$ python3 -q
>>> import numpy as np
>>> from numpy import linalg as LA
>>> np.set_printoptions(precision=2, suppress=True, linewidth=160, legacy="1.25")
>>> def rnd(a):
...     return np.round(a, 2) + 0
... 
>>> mat = np.load("out16.npy")
>>> mat
array([[-10,  -3,  -8],
       [ -3,  -2,   9],
       [ -8,   9,   0]])
>>> np.kron(np.eye(2, dtype=int), mat)
array([[-10,  -3,  -8,   0,   0,   0],
       [ -3,  -2,   9,   0,   0,   0],
       [ -8,   9,   0,   0,   0,   0],
       [  0,   0,   0, -10,  -3,  -8],
       [  0,   0,   0,  -3,  -2,   9],
       [  0,   0,   0,  -8,   9,   0]])
>>> rnd(LA.det(mat.T))
1370.0
>>> rnd(LA.eigvals(mat))
array([ 11.12, -14.8 ,  -8.32])
>>> rnd(LA.det(2 * mat)), rnd(LA.det(mat))
(10960.0, 1370.0)
>>> np.einsum("ii->", mat)
-12
>>> M = np.loadtxt("m.csv", delimiter=",")
>>> M
array([[0., 0.],
       [0., 3.]])
>>> def softmax(z):
...     e = np.exp(z - z.max(axis=-1, keepdims=True))
...     return e / e.sum(axis=-1, keepdims=True)
... 
>>> rnd(softmax(M[1]))
array([0.05, 0.95])
>>> rnd(softmax(M).sum(axis=1))
array([1., 1.])
>>> rnd(softmax(M[1] + 2))
array([0.05, 0.95])
>>> scores = M @ M.T / np.sqrt(2)
>>> rnd(softmax(scores + np.triu(np.full(scores.shape, -np.inf), 1)))
array([[1., 0.],
       [0., 1.]])
>>> softmax(scores).round(6).argmax(axis=1)
array([0, 1])
>>> rnd(softmax(scores)[1] @ M)
array([0.  , 2.99])
>>> Uu, s, Vh = LA.svd(M)
>>> s
array([3., 0.])
>>> other = Uu[:, :1] @ np.diag(s[:1]) @ Vh[:1]
>>> LA.matrix_rank(M, rtol=0.05)
1
>>> rnd(LA.norm(M - other, 2)), s[1]
(0.0, 0.0)
>>> LA.matrix_rank(other)
1
>>> w, V = LA.eigh(M)
>>> rnd(LA.eigvalsh(M @ M))
array([0., 9.])
>>> np.abs(V[:, -1])
array([0., 1.])
>>> V @ np.diag(w) @ V.T
array([[0., 0.],
       [0., 3.]])
>>> rnd(LA.svd(M, compute_uv=False))
array([3., 0.])
>>> (w > 1e-8).sum(), (w < -1e-8).sum()
(1, 0)
>>> w
array([0., 3.])
>>> rnd(LA.eigvalsh(M + -1 * np.eye(2)))
array([-1.,  2.])
>>> np.allclose(M, M.T)
True
>>> rnd(LA.det(M))
0.0
>>> (M - M.T) / 2
array([[0., 0.],
       [0., 0.]])
>>> rnd(M @ LA.pinv(M) @ M)
array([[0., 0.],
       [0., 3.]])
>>> rnd(np.trace(LA.pinv(M) @ M))
1.0
>>> LA.lstsq(M[:-1].T, M[-1])[2]
0
>>> W0 = np.loadtxt("mat.csv", delimiter=",")
>>> W0
array([[-2.58, -3.08, -0.05],
       [-0.09, -0.14, -1.34],
       [-0.57, -0.57,  2.83],
       [ 0.51, -0.77, -1.68],
       [-1.78, -2.97, -1.11],
       [-2.23, -2.86,  0.14],
       [ 2.01,  1.45, -1.2 ],
       [-0.07, -1.01,  0.08],
       [-2.11, -0.6 , -3.17],
       [-1.32,  0.76, -6.87],
       [ 2.47,  3.58, -2.01],
       [ 3.08,  4.24,  3.82],
       [-1.25,  4.14, -0.86],
       [-1.09, -0.37, -0.86],
       [-0.64, -0.21, -0.18],
       [-0.77,  1.85, -0.39],
       [ 1.56,  0.65, -0.05],
       [-4.57, -0.25, -2.55]])
>>> gram = np.cov(W0, rowvar=False)
>>> rnd(np.corrcoef(W0.T))
array([[1.  , 0.59, 0.35],
       [0.59, 1.  , 0.08],
       [0.35, 0.08, 1.  ]])
>>> rnd(W0.std(axis=0))
array([1.88, 2.14, 2.19])
>>> rnd(np.corrcoef(W0[:, 0], W0[:, 1])[0, 1])
0.59
>>> np.argwhere(np.triu(np.abs(np.corrcoef(W0.T)) > 0.8, 1))
array([], shape=(0, 2), dtype=int64)
>>> np.argsort(-W0.std(axis=0).round(6), kind="stable")
array([2, 1, 0])
>>> Ac = W0 - W0.mean(axis=0)
>>> V = LA.svd(Ac)[2][:2]
>>> other = Ac - Ac @ V.T @ V
>>> rnd(LA.norm(other) / LA.norm(Ac))
0.33
>>> LA.norm(other, axis=1).round(6).argmax()
12
>>> rnd((Ac @ V.T).std(axis=0))
array([2.67, 2.1 ])
>>> rnd(np.cov(Ac @ V.T, rowvar=False))
array([[7.54, 0.  ],
       [0.  , 4.66]])
>>> Ac = (W0 - W0.mean(axis=0)) / W0.std(axis=0)
>>> Ac.std(axis=0)
array([1., 1., 1.])
>>> np.argwhere(np.abs(Ac) > 2)
array([[ 9,  2],
       [11,  2],
       [17,  0]])
>>> coef = LA.lstsq(np.delete(Ac, 1, axis=1), Ac[:, 1])[0]
>>> rnd(1 - np.var(Ac[:, 1] - np.delete(Ac, 1, axis=1) @ coef))
0.37
>>> rnd(coef)
array([ 0.64, -0.14])
>>> other = np.c_[W0[:, :1] @ np.array([[-2]]), np.array([3, 0, 0, 3, 1, 2, 1, 0, 3, 2, 3, 3, 1, 3, 3, 1, 1, 1])]
>>> other
array([[ 5.16,  3.  ],
       [ 0.18,  0.  ],
       [ 1.14,  0.  ],
       [-1.02,  3.  ],
       [ 3.56,  1.  ],
       [ 4.46,  2.  ],
       [-4.02,  1.  ],
       [ 0.14,  0.  ],
       [ 4.22,  3.  ],
       [ 2.64,  2.  ],
       [-4.94,  3.  ],
       [-6.16,  3.  ],
       [ 2.5 ,  1.  ],
       [ 2.18,  3.  ],
       [ 1.28,  3.  ],
       [ 1.54,  1.  ],
       [-3.12,  1.  ],
       [ 9.14,  1.  ]])
>>> LA.matrix_rank(np.c_[W0, other])
4
>>> rnd(LA.norm(other - W0 @ LA.lstsq(W0, other)[0], axis=0))
array([0.  , 8.01])
>>> F = np.load("case0.npy")
>>> F
array([[ 1, -2,  4],
       [ 1, -1,  1],
       [ 1,  0,  0]])
>>> O, Rm = LA.qr(F)
>>> rnd(abs(Rm[0, 0])), rnd(LA.norm(F[:, 0]))
(1.73, 1.73)
>>> np.trace(O @ O.T)
3.0
>>> rnd(Rm)
array([[-1.73,  1.73, -2.89],
       [ 0.  , -1.41,  2.83],
       [ 0.  ,  0.  ,  0.82]])
>>> np.allclose(Rm.T @ Rm, F.T @ F)
True
>>> rng = np.random.default_rng(827)
>>> other = F + rng.integers(-2, 3, (3, 1)) @ rng.integers(-2, 3, (1, 3))
>>> other
array([[-1, -4,  2],
       [ 3,  1,  3],
       [ 3,  2,  2]])
>>> LA.matrix_rank(other - F, tol=1e-8)
1
>>> other - F
array([[-2, -2, -2],
       [ 2,  2,  2],
       [ 2,  2,  2]])
>>> C = np.array([[-1, 0, 0], [-1, 2, 0], [2, 2, 2]])
>>> data = np.repeat(C, 17 // 3, axis=0)
>>> data = data + 0.1 * rng.normal(size=data.shape)
>>> rnd(data)
array([[-1.06, -0.02,  0.04],
       [-0.88, -0.1 ,  0.13],
       [-1.03,  0.02,  0.02],
       [-1.09,  0.02, -0.16],
       [-1.02,  0.01, -0.06],
       [-0.92,  2.14,  0.18],
       [-1.05,  2.05, -0.01],
       [-1.04,  1.87,  0.05],
       [-0.89,  1.88, -0.14],
       [-1.12,  1.96, -0.01],
       [ 1.98,  2.13,  1.92],
       [ 2.05,  2.01,  2.11],
       [ 2.06,  2.11,  2.07],
       [ 1.97,  2.02,  1.96],
       [ 1.96,  1.94,  1.93]])
>>> O, Rm = LA.qr(data)
>>> O.shape, Rm.shape
((15, 3), (3, 3))
>>> rnd(np.abs(np.diag(Rm)))
array([5.51, 6.07, 1.37])
>>> np.allclose(Rm.T @ Rm, data.T @ data)
True
>>> rnd(abs(Rm[0, 0])), rnd(LA.norm(data[:, 0]))
(5.51, 5.51)
>>> np.trace(O @ O.T)
3.0
>>> x = np.array([-2, -2, 0])
>>> target = data @ x
>>> rnd(LA.lstsq(data, target)[0])
array([-2., -2.,  0.])
>>> rnd(LA.solve(data.T @ data, data.T @ target))
array([-2., -2.,  0.])
>>> rnd(LA.pinv(data) @ data)
array([[1., 0., 0.],
       [0., 1., 0.],
       [0., 0., 1.]])
>>> target = target + 0.3 * rng.normal(size=15)
>>> rnd(target)
array([ 2.08,  1.5 ,  1.77,  2.05,  1.88, -2.61, -1.65, -1.31, -1.88, -1.6 , -7.61, -7.75, -8.04, -7.97, -7.33])
>>> coef, *_ = LA.lstsq(data, target)
>>> rnd(coef)
array([-1.79, -1.82, -0.22])
>>> coef.round()
array([-2., -2., -0.])
>>> rnd(LA.norm(target - data @ coef))
0.69
>>> [round(float(LA.norm(LA.solve(data.T @ data + lam * np.eye(3), data.T @ target))), 2) for lam in (0, 1, 10, 100)]
[2.56, 2.33, 1.96, 0.89]
>>> rnd(data.T @ (target - data @ coef))
array([0., 0., 0.])
>>> f = np.array([-1, 2, 1])
>>> X = 4 * np.eye(3) + np.outer(f, f)
>>> X
array([[ 5., -2., -1.],
       [-2.,  8.,  2.],
       [-1.,  2.,  5.]])
>>> w, V = LA.eigh(X)
>>> rnd(LA.svd(X, compute_uv=False))
array([10.,  4.,  4.])
>>> rnd(np.abs(V[:, -1]))
array([0.41, 0.82, 0.41])
>>> np.unique(w.round(6) + 0, return_counts=True)[1]
array([2, 1])
>>> w.sum(), np.trace(X)
(18.0, 18.0)
>>> rnd(V.T @ V)
array([[1., 0., 0.],
       [0., 1., 0.],
       [0., 0., 1.]])
>>> ang = np.radians(180)
>>> Rm = np.eye(3)
>>> Rm[1, 1] = Rm[2, 2] = np.cos(ang)
>>> Rm[1, 2], Rm[2, 1] = -np.sin(ang), np.sin(ang)
>>> rnd(Rm)
array([[ 1.,  0.,  0.],
       [ 0., -1.,  0.],
       [ 0.,  0., -1.]])
>>> other = X @ Rm.T
>>> rnd(LA.det(Rm)), np.trace(Rm)
(1.0, -1.0)
>>> np.abs(other - X).max(axis=0)
array([ 0., 16., 10.])
>>> np.allclose(LA.norm(X, axis=1), LA.norm(other, axis=1))
True
>>> x = np.array([6, 5, 4])
>>> h1 = np.maximum(data @ x, 0)
>>> rnd(np.maximum(data @ (3 * x), 0))
array([ 0.  ,  0.  ,  0.  ,  0.  ,  0.  , 17.71, 11.73, 10.02, 10.47,  9.25, 90.75, 92.31, 93.69, 89.42, 87.53])
>>> rnd(data.T @ h1)
array([283.93, 348.77, 303.17])
>>> rnd(h1)
array([ 0.  ,  0.  ,  0.  ,  0.  ,  0.  ,  5.9 ,  3.91,  3.34,  3.49,  3.08, 30.25, 30.77, 31.23, 29.81, 29.18])
>>> rnd(np.tanh(data @ x))
array([-1., -1., -1., -1., -1.,  1.,  1.,  1.,  1.,  1.,  1.,  1.,  1.,  1.,  1.])
>>> np.allclose(X, X.T)
True
>>> rnd(np.sort(np.abs(LA.eigvals(X))))
array([ 4.,  4., 10.])
>>> rnd(np.abs(LA.eigvals(X)).max())
10.0
>>> rnd(LA.matrix_power(X, 4))
array([[ 1880., -3248., -1624.],
       [-3248.,  6752.,  3248.],
       [-1624.,  3248.,  1880.]])
>>> np.trace(X)
18.0
>>> np.allclose(X @ X.T, X.T @ X)
True
>>> A = np.load("data.npy")
>>> A
array([[  1.34,  -3.63,  -5.76],
       [-15.13, -15.32, -19.23],
       [ -9.8 , -10.9 , -15.16],
       [  5.92,  -1.29,  -1.58],
       [  0.63,  -6.91,  -5.06],
       [  0.73,   1.67,  -8.88],
       [  3.49,  -4.77,  -2.77],
       [-10.62, -21.68, -11.17],
       [  9.77,  -5.87,   4.91],
       [ -4.67,  -9.02, -10.15],
       [  7.94,  -5.63,   2.7 ]])
>>> A.shape
(11, 3)
>>> rnd(A.mean(axis=0))
array([-0.95, -7.58, -6.56])
>>> rnd(A.sum(axis=0))
array([-10.4 , -83.35, -72.15])
>>> np.abs(A).max()
21.68
>>> E = np.load("run0.npy")
>>> E
array([[-1., -2., -2., -2.],
       [-2., -1., -2., -2.],
       [-2., -2., -1., -2.],
       [-2., -2., -2., -1.]])
>>> rnd(LA.matrix_power(E, 3))
array([[-85., -86., -86., -86.],
       [-86., -85., -86., -86.],
       [-86., -86., -85., -86.],
       [-86., -86., -86., -85.]])
>>> np.trace(E)
-4.0
>>> w, V = LA.eigh(E)
>>> rnd(LA.svd(E, compute_uv=False))
array([7., 1., 1., 1.])
>>> rnd(w)
array([-7.,  1.,  1.,  1.])
>>> rnd(V.T @ V)
array([[1., 0., 0., 0.],
       [0., 1., 0., 0.],
       [0., 0., 1., 0.],
       [0., 0., 0., 1.]])
